$ ipython --no-banner

In [1]: import numpy as np

In [2]: import numpy.linalg as la

In [3]: np.set_printoptions(suppress=True, linewidth=120)

In [4]: E = np.load("test4.npy")

In [5]: print(E)
[[ 3.1  5.1  3.   2.9]
 [ 3.   5.   2.9  3. ]
 [ 3.   5.   3.2  3. ]
 [ 2.9  4.8  3.   3. ]
 [ 2.9  5.2  2.9  3.1]
 [ 2.2  0.1  2.9  0. ]
 [ 2.2 -0.2  2.9 -0.1]
 [ 1.9  0.   2.9 -0.2]
 [ 1.9  0.1  3.1  0. ]
 [ 2.   0.1  2.8 -0.1]]

In [6]: print(la.cond(E) > 100)
False

In [7]: print([round(float(x), 1) for x in la.svd(E, compute_uv=False)[:3]])
[16.9, 6.3, 0.4]

In [8]: print(np.round(np.abs(la.svd(E)[2][-1]), 1) + 0)
[0.  0.5 0.  0.9]

In [9]: print(round(la.norm(E, 2) / la.norm(E), 1))
0.9

In [10]: print(round(np.log10(la.cond(E))))
2

In [11]: print(la.matrix_rank(E, rtol=0.1))
2

In [12]: print(np.argsort(-la.norm(E, axis=0).round(6), kind="stable")[:3])
[1 2 0]

In [13]: m1 = np.load("out10.npy")

In [14]: print(m1.round(1))
[[-0.2  0.6 -0.8]
 [-0.9  0.3  0.4]
 [ 0.4  0.8  0.4]]

In [15]: vec = np.array([2, -1, -1])

In [16]: print(np.round(m1.T @ (m1 @ vec), 1))
[ 2. -1. -1.]

In [17]: print(np.round(la.norm(vec), 1), round(float(la.norm(m1 @ vec)), 1))
2.4 2.4

In [18]: vec = np.array([3, 3, 5])

In [19]: target = m1 @ vec

In [20]: print(target.round(1))
[-3.   0.1  5.9]

In [21]: print(np.round(la.solve(m1, target), 1))
[3. 3. 5.]

In [22]: print(np.round(la.solve(m1.T, m1[2]), 1))
[-0. -0.  1.]

In [23]: print(np.round(la.solve(m1, target + m1[:, 1]), 1))
[3. 4. 5.]

In [24]: B = np.array([[-2, 0], [0, -4]])

In [25]: C = np.kron(B, m1)

In [26]: print(C.round(1))
[[ 0.4 -1.1  1.6 -0.   0.  -0. ]
 [ 1.8 -0.6 -0.8 -0.   0.   0. ]
 [-0.9 -1.6 -0.9  0.   0.   0. ]
 [-0.   0.  -0.   0.7 -2.2  3.3]
 [-0.   0.   0.   3.5 -1.1 -1.5]
 [ 0.   0.   0.  -1.8 -3.1 -1.7]]

In [27]: ang = np.radians(36)

In [28]: Rm = np.eye(3)

In [29]: Rm[0, 0] = Rm[2, 2] = np.cos(ang)

In [30]: Rm[0, 2], Rm[2, 0] = -np.sin(ang), np.sin(ang)

In [31]: print(Rm.round(1))
[[ 0.8  0.  -0.6]
 [ 0.   1.   0. ]
 [ 0.6  0.   0.8]]

In [32]: B = m1 @ Rm.T

In [33]: print(np.round(la.det(Rm), 1), round(np.trace(Rm), 1))
1.0 2.6

In [34]: print(np.round(la.svd(m1, compute_uv=False), 1), np.round(la.svd(B, compute_uv=False), 1))
[1. 1. 1.] [1. 1. 1.]

In [35]: print(np.round(np.abs(B - m1).max(axis=0), 1))
[0.5 0.  0.6]

In [36]: print(np.allclose(la.norm(m1, axis=1), la.norm(B, axis=1)))
True

In [37]: print(np.allclose(m1 @ m1.T, B @ B.T))
True

In [38]: vec = np.array([1, 0, 1])

In [39]: print(np.round(np.abs(la.eigvals(Rm)), 1))
[1. 1. 1.]

In [40]: print(round(float(la.norm(vec)), 1), round(float(la.norm(Rm @ vec)), 1))
1.4 1.4

In [41]: print(np.round(np.sort(np.abs(np.degrees(np.angle(la.eigvals(Rm))))), 1))
[ 0. 36. 36.]

In [42]: print(np.round(la.det(Rm), 1))
1.0

In [43]: rng = np.random.default_rng(389279)

In [44]: W0 = (rng.random((3, 3)) < 0.3) + np.eye(3)

In [45]: W0 /= W0.sum(axis=1, keepdims=True)

In [46]: print(W0.round(1))
[[0.5 0.2 0.2]
 [0.  1.  0. ]
 [0.5 0.  0.5]]

In [47]: def softmax(z):
    ...:     e = np.exp(z - z.max(axis=-1, keepdims=True))
    ...:     return e / e.sum(axis=-1, keepdims=True)
    ...: 

In [48]: print(np.round(softmax(W0[0] + 5), 1))
[0.4 0.3 0.3]

In [49]: print(np.round(softmax(10 * W0[0]), 1))
[0.9 0.1 0.1]

In [50]: scores = W0 @ W0.T / np.sqrt(3)

In [51]: print(softmax(scores).round(6).argmax(axis=1))
[0 1 2]

In [52]: print(np.round(np.sort(np.abs(la.eigvals(W0)))[::-1], 1))
[1.  0.9 0.1]

In [53]: print(W0.sum(axis=1))
[1. 1. 1.]

In [54]: p = np.eye(3)[2]

In [55]: for _ in range(5):
    ...:     p = p @ W0
    ...:     print(p.round(1))
    ...: 
[0.5 0.  0.5]
[0.5 0.1 0.4]
[0.4 0.2 0.3]
[0.4 0.4 0.3]
[0.3 0.5 0.2]

In [56]: B = np.array([[3, 3, -3], [2, -1, 1]])

In [57]: C = np.kron(B, W0)

In [58]: print(la.matrix_rank(C))
6

In [59]: print(C.round(1))
[[ 1.5  0.8  0.8  1.5  0.8  0.8 -1.5 -0.8 -0.8]
 [ 0.   3.   0.   0.   3.   0.  -0.  -3.  -0. ]
 [ 1.5  0.   1.5  1.5  0.   1.5 -1.5 -0.  -1.5]
 [ 1.   0.5  0.5 -0.5 -0.2 -0.2  0.5  0.2  0.2]
 [ 0.   2.   0.  -0.  -1.  -0.   0.   1.   0. ]
 [ 1.   0.   1.  -0.5 -0.  -0.5  0.5  0.   0.5]]

In [60]: W1 = np.array([[-2, -2, 0, 0, 1], [-2, 1, 2, -2, -1], [1, 1, 0, 0, -1]])

In [61]: coef = np.array([2, 3, 0, 3, -1])

In [62]: hid = np.maximum(W0 @ W1 + coef, 0)

In [63]: print(np.round((hid > 0).mean(axis=0), 1))
[0.7 1.  0.7 1.  0. ]

In [64]: print((hid > 0).astype(int))
[[1 1 1 1 0]
 [0 1 1 1 0]
 [1 1 0 1 0]]

In [65]: print(hid.round(1))
[[0.8 2.5 0.5 2.5 0. ]
 [0.  4.  2.  1.  0. ]
 [1.5 2.5 0.  3.  0. ]]

In [66]: C = np.array([[1, 2], [2, 2], [-2, 2], [-2, 0], [-1, -2]])

In [67]: print(np.round(hid @ C, 1))
[[-0.2  7.5]
 [ 2.  12. ]
 [ 0.5  8. ]]

In [68]: print(W1 @ C)
[[ -7 -10]
 [  1   4]
 [  4   6]]

In [69]: labels = rng.permutation(3)

In [70]: print(labels)
[1 2 0]

In [71]: B = W0[labels][:, labels]

In [72]: print(np.diag(B))
[1.  0.5 0.5]

In [73]: print(np.round(la.det(B), 1), np.round(la.det(W0[labels]), 1))
0.1 0.1

In [74]: data = np.array([[0.3, 1.6, 0.3],
    ...:     [-0.9, 0.8, -0.4],
    ...:     [0.9, 1.7, 0.0],
    ...:     [-0.3, 0.1, -1.3],
    ...:     [-0.5, -0.2, -2.0],
    ...:     [0.7, -0.7, 0.1],
    ...:     [1.9, 0.4, 0.2],
    ...:     [-0.6, -0.3, 0.5],
    ...:     [1.5, 0.3, -1.1],
    ...:     [0.6, -0.3, -0.9],
    ...:     [-1.9, -1.0, -1.1],
    ...:     [1.7, -0.8, 0.6],
    ...:     [1.3, 2.3, -0.3]])

In [75]: data[:, 2] = 5 * data[:, 1] + 0.3 * rng.normal(size=13)

In [76]: print(data.round(1))
[[ 0.3  1.6  7.8]
 [-0.9  0.8  4.2]
 [ 0.9  1.7  8.7]
 [-0.3  0.1  0.7]
 [-0.5 -0.2 -0.7]
 [ 0.7 -0.7 -3.7]
 [ 1.9  0.4  1.9]
 [-0.6 -0.3 -1.7]
 [ 1.5  0.3  1.7]
 [ 0.6 -0.3 -1. ]
 [-1.9 -1.  -5. ]
 [ 1.7 -0.8 -3.5]
 [ 1.3  2.3 11.6]]

In [77]: # column 2 is much longer than the rest

In [78]: left, sig, vt = la.svd(data)

In [79]: print(np.argmax(sig[:-1] / (sig[1:] + 1e-6)) + 1)
2

In [80]: B = left[:, :2] @ np.diag(sig[:2]) @ vt[:2]

In [81]: print(round(float(np.abs(data - B).max()), 1))
0.1

In [82]: print(round(la.norm(data - B, 2), 1), np.round(sig[2], 1))
0.2 0.2

In [83]: print(np.argsort(-la.norm(data, axis=0).round(6), kind="stable")[:3])
[2 0 1]

In [84]: print([round(float(x), 1) for x in la.svd(data, compute_uv=False)[:3]])
[19.2, 3.8, 0.2]

In [85]: print(round(np.log10(la.cond(data))))
2

In [86]: print(la.matrix_rank(data, rtol=0.1))
2

In [87]: Xs = data - data.mean(axis=0)

In [88]: vecs = la.svd(Xs)[2][:2]

In [89]: B = Xs - Xs @ vecs.T @ vecs

In [90]: print(la.norm(B, axis=1).round(6).argmax())
5

In [91]: print(np.round(np.diag(vecs.T @ vecs), 1) + 0)
[1. 0. 1.]

In [92]: B = np.array([[2, 0, 0], [1, 2, -2], [3, -2, 0]])

In [93]: M = np.triu(B, 1)

In [94]: print(M)
[[ 0  0  0]
 [ 0  0 -2]
 [ 0  0  0]]

In [95]: print(np.round(np.trace(la.pinv(M) @ M), 1))
1.0

In [96]: print(np.round(M @ la.pinv(M) @ M, 1))
[[ 0.  0.  0.]
 [ 0.  0. -2.]
 [ 0.  0.  0.]]

In [97]: print(np.allclose(M[:-1].T @ la.lstsq(M[:-1].T, M[-1])[0], M[-1]))
True

In [98]: print(np.unique(M.round(6), axis=0).shape)
(2, 3)

In [99]: print(np.abs(np.diag(la.qr(M)[1])) > 1e-9)
[False False False]
